>>> import numpy as np
>>> np.set_printoptions(suppress=True, linewidth=140)
>>> F = np.load("run17.npy")
>>> print(F)
[[ 4.114  0.944 -1.303  0.457 -1.589]
 [ 1.82   1.617 -2.72  -0.483  1.688]
 [ 5.575  3.283 -1.982  0.31  -2.084]
 [ 0.88  -1.474  1.172 -0.743  1.18 ]
 [ 2.084  0.378 -2.869 -1.043 -0.688]
 [ 1.14  -1.783  0.81   0.398 -0.153]
 [-0.194 -2.583  0.828 -2.87   1.269]
 [ 2.754  2.362 -3.446  0.257  0.855]
 [ 3.095  2.206 -2.166 -0.473  0.083]
 [ 1.746  0.66  -0.098 -1.035 -2.309]]
>>> B = F / np.sqrt((F ** 2).mean(axis=1, keepdims=True))
>>> print(np.round(np.linalg.norm(B, axis=1), 3))
[2.236 2.236 2.236 2.236 2.236 2.236 2.236 2.236 2.236 2.236]
>>> print(np.linalg.matrix_rank(B) == np.linalg.matrix_rank(F))
True
>>> Q, evecs = np.linalg.qr(F[:, :1])[0], np.linalg.qr(F[:, 1:])[0]
>>> sv = np.linalg.svd(Q.T @ evecs, compute_uv=False)
>>> print((sv > 0.9).sum())
0
>>> print(np.round(np.degrees(np.arccos(sv.clip(0, 1))), 3))
[32.475]
>>> print(round(np.linalg.norm(Q @ Q.T - evecs @ evecs.T, 2), 3))
1.0
>>> print(sv.round(3))
[0.844]
>>> Xc = F - F.mean(axis=0)
>>> U, sv, Vt = np.linalg.svd(Xc, full_matrices=False)
>>> print(np.abs(Vt[0]).argmax())
1
>>> print(np.round(Xc.mean(axis=0), 3) + 0)
[0. 0. 0. 0. 0.]
>>> print(np.round((sv ** 2).sum() ** 2 / (sv ** 4).sum(), 3))
1.892
>>> print((np.sign(U[:, 0]) == np.sign(U[0, 0])).astype(int))
[1 1 1 0 1 0 0 1 1 0]
>>> cov = np.cov(F, rowvar=False)
>>> print(np.argsort(-F.std(axis=0).round(6), kind="stable"))
[1 2 0 4 3]
>>> print(np.round(np.median(F, axis=0), 3))
[ 1.952  0.802 -1.642 -0.478 -0.035]
>>> print(np.round(np.corrcoef(F[:, 0], F[:, 1])[0, 1], 3))
0.843
>>> print(np.round(np.polyfit(F[:, 0], F[:, 1], 1), 3))
[ 0.986 -1.707]
>>> print(np.round(np.corrcoef(F.T), 3))
[[ 1.     0.843 -0.573  0.684 -0.61 ]
 [ 0.843  1.    -0.825  0.557 -0.352]
 [-0.573 -0.825  1.    -0.366  0.042]
 [ 0.684  0.557 -0.366  1.    -0.332]
 [-0.61  -0.352  0.042 -0.332  1.   ]]
>>> B = np.c_[F[:, :1] @ np.array([[2]]), np.array([-2, -1, -1, 2, -3, -3, 2, -1, 1, -1])]
>>> print(B)
[[ 8.228 -2.   ]
 [ 3.64  -1.   ]
 [11.15  -1.   ]
 [ 1.76   2.   ]
 [ 4.168 -3.   ]
 [ 2.28  -3.   ]
 [-0.388  2.   ]
 [ 5.508 -1.   ]
 [ 6.19   1.   ]
 [ 3.492 -1.   ]]
>>> print(np.linalg.matrix_rank(B))
2
>>> print(np.linalg.matrix_rank(np.c_[F, B]))
6
>>> A = np.loadtxt("case4.csv", delimiter=",")
>>> print(A)
[[-9.  8.  6.  4.  4. -8.]
 [-8. -9.  8.  6.  4.  4.]
 [ 4. -8. -9.  8.  6.  4.]
 [ 4.  4. -8. -9.  8.  6.]
 [ 6.  4.  4. -8. -9.  8.]
 [ 8.  6.  4.  4. -8. -9.]]
>>> vec = np.array([1, 0, 2, 0, 0, 1])
>>> a = np.maximum(A @ vec, 0)
>>> print(np.maximum(A @ (3 * vec), 0))
[ 0. 36.  0.  0. 66. 21.]
>>> print(a)
[ 0. 12.  0.  0. 22.  7.]
>>> print(A * (a > 1e-9)[:, None])
[[-0.  0.  0.  0.  0. -0.]
 [-8. -9.  8.  6.  4.  4.]
 [ 0. -0. -0.  0.  0.  0.]
 [ 0.  0. -0. -0.  0.  0.]
 [ 6.  4.  4. -8. -9.  8.]
 [ 8.  6.  4.  4. -8. -9.]]
>>> print(np.round(np.tanh(A @ vec), 3))
[-1.  1. -1. -1.  1.  1.]
>>> X = np.load("arr.npy")
>>> print(X)
[[-0.6    0.8    0.   ]
 [ 0.9   -1.5   -0.2  ]
 [ 1.4   -1.7   -0.9  ]
 [ 1.7   -0.6    1.1  ]
 [-0.2   -1.3   -1.1  ]
 [-0.614  0.822  0.069]]
>>> vec = np.array([2, 3, 0, 2, 3])
>>> rhs = F @ vec
>>> print(rhs.round(3))
[  7.207  12.589  15.367  -0.608   1.152  -2.732 -10.07   15.673  12.111  -3.525]
>>> print(np.round(np.linalg.lstsq(F, rhs)[0], 3) + 0)
[2. 3. 0. 2. 3.]
>>> rng = np.random.default_rng(59082)
>>> rhs = rhs + 0.05 * rng.normal(size=10)
>>> print(rhs.round(3))
[  7.14   12.548  15.341  -0.634   1.095  -2.739 -10.191  15.686  12.073  -3.593]
>>> b, *_ = np.linalg.lstsq(F, rhs)
>>> print(b.round())
[2. 3. 0. 2. 3.]
>>> print([round(float(np.linalg.norm(np.linalg.solve(F.T @ F + lam * np.eye(5), F.T @ rhs))), 2) for lam in (0, 1, 10, 100)])
[5.12, 4.61, 3.08, 1.44]
>>> feats = np.triu(rng.random((3, 3)) < 0.8, 1).astype(int)
>>> feats = feats + feats.T
>>> print(feats)
[[0 1 1]
 [1 0 1]
 [1 1 0]]
>>> lab = rng.permutation(3)
>>> B = feats[:, lab] * rng.choice([-1, 1], 3)
>>> print(B)
[[-1  1  0]
 [-1  0  1]
 [ 0  1  1]]
>>> U, _, Vt = np.linalg.svd(feats.T @ B)
>>> print(np.round(U @ Vt, 3) + 0)
[[ 0.  0.  1.]
 [ 0.  1.  0.]
 [-1.  0.  0.]]
>>> print(np.round(np.linalg.lstsq(feats, B)[0], 3) + 0)
[[ 0.  0.  1.]
 [ 0.  1.  0.]
 [-1.  0.  0.]]
>>> print(lab)
[2 1 0]
>>> th = np.radians(30)
>>> R = np.eye(3)
>>> R[0, 0] = R[2, 2] = np.cos(th)
>>> R[0, 2], R[2, 0] = -np.sin(th), np.sin(th)
>>> print(R.round(3))
[[ 0.866  0.    -0.5  ]
 [ 0.     1.     0.   ]
 [ 0.5    0.     0.866]]
>>> B = feats @ R.T
>>> print(np.round(np.abs(B - feats).max(axis=0), 3))
[0.634 0.    0.5  ]
>>> print(B.round(3))
[[-0.5    1.     0.866]
 [ 0.366  0.     1.366]
 [ 0.866  1.     0.5  ]]
>>> print(np.allclose(np.linalg.norm(feats, axis=1), np.linalg.norm(B, axis=1)))
True
>>> print(round(float(np.linalg.eigvalsh(feats).min()), 3))
-1.0
>>> print([round(float(np.linalg.det(feats[:i, :i])), 2) + 0 for i in range(1, 4)])
[0.0, -1.0, 2.0]
>>> M = np.load("layer1.npy")
>>> print(M)
[[4. 0.]
 [0. 4.]]
>>> print(np.poly(M))
[ 1. -8. 16.]
>>> print(np.einsum("ii->", M))
8.0
>>> print(np.round(np.linalg.det(M[::-1]), 3))
-16.0
>>> print(round(np.linalg.norm(M, 2), 3))
4.0
>>> print(round(float(np.linalg.norm(M[0] - M[1])), 3))
5.657
>>> print(round(np.linalg.norm(M, 1), 3), round(float(np.linalg.norm(M, np.inf)), 3))
4.0 4.0
>>> print(round(np.linalg.norm(M[0], 1), 3), round(np.linalg.norm(M[0], np.inf), 3))
4.0 4.0
>>> print(np.round(np.linalg.norm(M, axis=0), 3))
[4. 4.]
>>> print(round(np.linalg.norm(M, "nuc"), 3))
8.0
>>> print(np.round(np.linalg.norm(M, axis=1), 3))
[4. 4.]
>>> print([int(np.linalg.matrix_rank(np.linalg.matrix_power(M, p))) for p in range(1, 3)])
[2, 2]
>>> print(np.prod(np.diag(M)), round(float(np.linalg.det(M)), 3))
16.0 16.0
>>> print(np.round(np.linalg.matrix_power(M - np.diag(np.diag(M)), 2), 3))
[[0. 0.]
 [0. 0.]]
>>> print(np.linalg.matrix_rank(M - M[0, 0] * np.eye(2)))
0
>>> print(M[:, 1] @ M[:, 0])
0.0
>>> print(np.round(np.linalg.pinv(M), 3))
[[0.25 0.  ]
 [0.   0.25]]
>>> print(np.round(np.linalg.norm(M, axis=0), 3))
[4. 4.]
>>> print(M.T @ M)
[[16.  0.]
 [ 0. 16.]]
>>> arr = np.load("test2.npy")
>>> print(arr)
[[ 0 -1  0  1 -2  3  1]
 [ 1  0 -4  3 -3  2  0]
 [ 0  4  0 -1  0  0 -1]
 [-1 -3  1  0 -1 -1  1]
 [ 2  3  0  1  0  2  0]
 [-3 -2  0  1 -2  0 -2]
 [-1  0  1 -1  0  2  0]]
>>> r0 = np.array([1, 2, 0])
>>> print(np.convolve(arr[5], r0))
[-3 -8 -4  1  0 -4 -2 -4  0]
>>> print(np.cross(arr[5, :3], arr[4, :3]))
[ 0  0 -5]
>>> print(np.correlate(arr[5], arr[4], "full"))
[  0  -6  -4  -3   0 -13 -11 -10   3  -6  -4  -6  -4]
>>> vec = np.array([2, 2, -2, 2, -2, -2, 2])
>>> print(vec @ arr @ vec)
0
>>> print(round(float(np.linalg.det(arr)), 3))
-0.0
>>> Q = np.linalg.solve(np.eye(7) - arr, np.eye(7) + arr)
>>> print(round(np.linalg.det(Q), 3))
1.0
>>> B = arr / np.sqrt((arr ** 2).mean(axis=1, keepdims=True))
>>> print(np.round(np.linalg.norm(B, axis=1), 3))
[2.646 2.646 2.646 2.646 2.646 2.646 2.646]
>>> r0, r1 = arr[6], arr[3]
>>> print(r0 @ r0)
7
>>> pr = (r0 @ r1) / (r0 @ r0) * r0
>>> print(np.outer(r0, r1))
[[ 1  3 -1  0  1  1 -1]
 [ 0  0  0  0  0  0  0]
 [-1 -3  1  0 -1 -1  1]
 [ 1  3 -1  0  1  1 -1]
 [ 0  0  0  0  0  0  0]
 [-2 -6  2  0 -2 -2  2]
 [ 0  0  0  0  0  0  0]]
>>> print(r1 - pr)
[-1. -3.  1.  0. -1. -1.  1.]
>>> print((r1 - pr) @ r0)
0.0
>>> print(pr)
[-0.  0.  0. -0.  0.  0.  0.]
>>> print(round(float(np.linalg.norm(r0 + r1) ** 2 + np.linalg.norm(r0 - r1) ** 2), 3))
42.0
>>> J = np.load("a.npy")
>>> print(J.round(3))
[[-1.318 -7.21  -2.474 -5.575  3.014]
 [ 5.707  5.404  6.157  0.223 -0.524]
 [ 1.154 -6.32  -0.063 -6.822  3.491]
 [-6.272 -4.116 -6.445  1.444 -0.308]
 [-5.754  1.026 -5.066  5.774 -2.614]
 [ 6.282  0.613  5.835 -4.698  2.012]
 [ 6.244  4.212  6.437 -1.332  0.252]
 [ 2.725  7.245  3.763  4.428 -2.514]
 [ 5.241 -2.09   4.41  -6.33   2.941]
 [ 2.071 -5.728  0.877 -7.042  3.541]
 [-2.342  5.523 -1.16   7.08  -3.541]
 [ 5.978  4.911  6.317 -0.46  -0.186]]
>>> print(round(np.trace(np.linalg.pinv(J) @ J), 3))
2.0
>>> print(np.unique(J.round(6), axis=0).shape)
(12, 5)
>>> print(np.round(J @ np.linalg.pinv(J) @ J, 3))
[[-1.318 -7.21  -2.474 -5.575  3.014]
 [ 5.707  5.404  6.157  0.223 -0.524]
 [ 1.154 -6.32  -0.063 -6.822  3.491]
 [-6.272 -4.116 -6.445  1.444 -0.308]
 [-5.754  1.026 -5.066  5.774 -2.614]
 [ 6.282  0.613  5.835 -4.698  2.012]
 [ 6.244  4.212  6.437 -1.332  0.252]
 [ 2.725  7.245  3.763  4.428 -2.514]
 [ 5.241 -2.09   4.41  -6.33   2.941]
 [ 2.071 -5.728  0.877 -7.042  3.541]
 [-2.342  5.523 -1.16   7.08  -3.541]
 [ 5.978  4.911  6.317 -0.46  -0.186]]
>>> D = np.linalg.norm(J[:, None] - J[None], axis=-1)
>>> print(np.round(np.linalg.norm(J, axis=1), 3))
[10. 10. 10. 10. 10. 10. 10. 10. 10. 10. 10. 10.]
>>> print((D + 1e9 * np.eye(12)).round(6).argmin(axis=1))
[ 2 11  9  4 10  8 11  1  5  2  4  1]
>>> print(np.round(np.linalg.norm(J - J.mean(axis=0), axis=1), 3))
[10.375  8.164  9.398 12.372 12.485  7.434  7.781  9.694  7.758  9.028 11.563  7.983]
>>> print(D.mean(axis=1).argmax())
4
>>> print(np.unravel_index(D.round(6).argmax(), D.shape))
(np.int64(3), np.int64(6))
>>> print(D[6].round(3))
[17.108  2.193 14.823 19.999 18.578  5.267  0.     8.34   8.778 13.804 14.775  1.235]
>>> C = J[[0, 9]].astype(float)
>>> for _ in range(5):
...     lab = np.linalg.norm(J[:, None] - C, axis=-1).argmin(axis=1)
...     C = np.array([J[lab == j].mean(axis=0) for j in range(2)])
... 
>>> print(lab)
[0 1 1 0 0 1 1 1 1 1 0 1]
>>> print(np.abs(C[1] - C[0]).argmax())
0
>>> print(np.round(C[1] - C[0], 3))
[ 8.347  2.225  8.003 -4.935  1.989]
>>> print(np.bincount(lab))
[4 8]
>>> E = np.load("data.npy")
>>> print(E)
[[ 6.309 -0.669 -0.173 -0.66 ]
 [-0.669  7.04  -0.99   1.39 ]
 [-0.173 -0.99   7.169  0.898]
 [-0.66   1.39   0.898  7.481]]
>>> vals, evecs = np.linalg.eigh(E)
>>> vec = np.array([1, 1, 3, 3])
>>> print(np.round(evecs * np.sqrt(vals) @ evecs.T, 3))
[[ 2.506 -0.125 -0.034 -0.119]
 [-0.125  2.63  -0.197  0.264]
 [-0.034 -0.197  2.664  0.176]
 [-0.119  0.264  0.176  2.714]]
>>> print((np.sign(evecs[:, -1].round(6)) == np.sign(evecs[0, -1].round(6))).astype(int))
[1 0 0 0]
>>> print(round(vec @ E @ vec / (vec @ vec), 3), round(vals[0], 3), round(float(vals[-1]), 3))
7.871 4.999 9.0
>>> print(np.abs(E).sum(axis=1).max(), np.round(np.abs(vals).max(), 3))
10.429 9.0
>>> print(vec @ E @ vec)
157.427
>>> vals, evecs = np.linalg.eigh(E)
>>> print(np.unique(vals.round(6) + 0, return_counts=True)[1])
[1 1 1 1]
>>> print((vals > 1e-8).sum(), (vals < -1e-8).sum())
4 0
>>> print(np.round(np.linalg.eigvalsh(E @ E), 3))
[24.995 35.997 63.994 81.002]
>>> print(vals.round(3))
[4.999 6.    8.    9.   ]
>>> print(np.round(np.abs(evecs[:, -1]), 3))
[0.331 0.596 0.066 0.728]
>>> print(np.round(evecs.T @ E @ evecs, 3) + 0)
[[4.999 0.    0.    0.   ]
 [0.    6.    0.    0.   ]
 [0.    0.    8.    0.   ]
 [0.    0.    0.    9.   ]]
>>> print(np.round(vals.sum(), 3), np.round(np.trace(E), 3))
27.999 27.999
>>> print(np.round(evecs.T @ evecs, 3) + 0)
[[1. 0. 0. 0.]
 [0. 1. 0. 0.]
 [0. 0. 1. 0.]
 [0. 0. 0. 1.]]
>>> r0 = np.array([-1, -2, 1, 3])
>>> B = E + np.outer(r0, np.eye(4)[0])
>>> print(np.linalg.matrix_rank(np.linalg.inv(B) - np.linalg.inv(E), tol=1e-8))
1
>>> print(np.round(np.linalg.det(B) / np.linalg.det(E), 3), round(float(1 + np.linalg.solve(E, r0)[0]), 3))
0.849 0.849
>>> print(np.linalg.matrix_rank(B - E))
1
>>> print(feats @ (-1.0) ** np.arange(3))
[0. 2. 0.]
>>> print(np.sort(np.abs(np.fft.fft(feats[0]))), np.round(np.sort(np.linalg.svd(feats, compute_uv=False)), 3))
[1. 1. 2.] [1. 1. 2.]
>>> print(np.allclose(feats @ feats.T, feats.T @ feats))
True
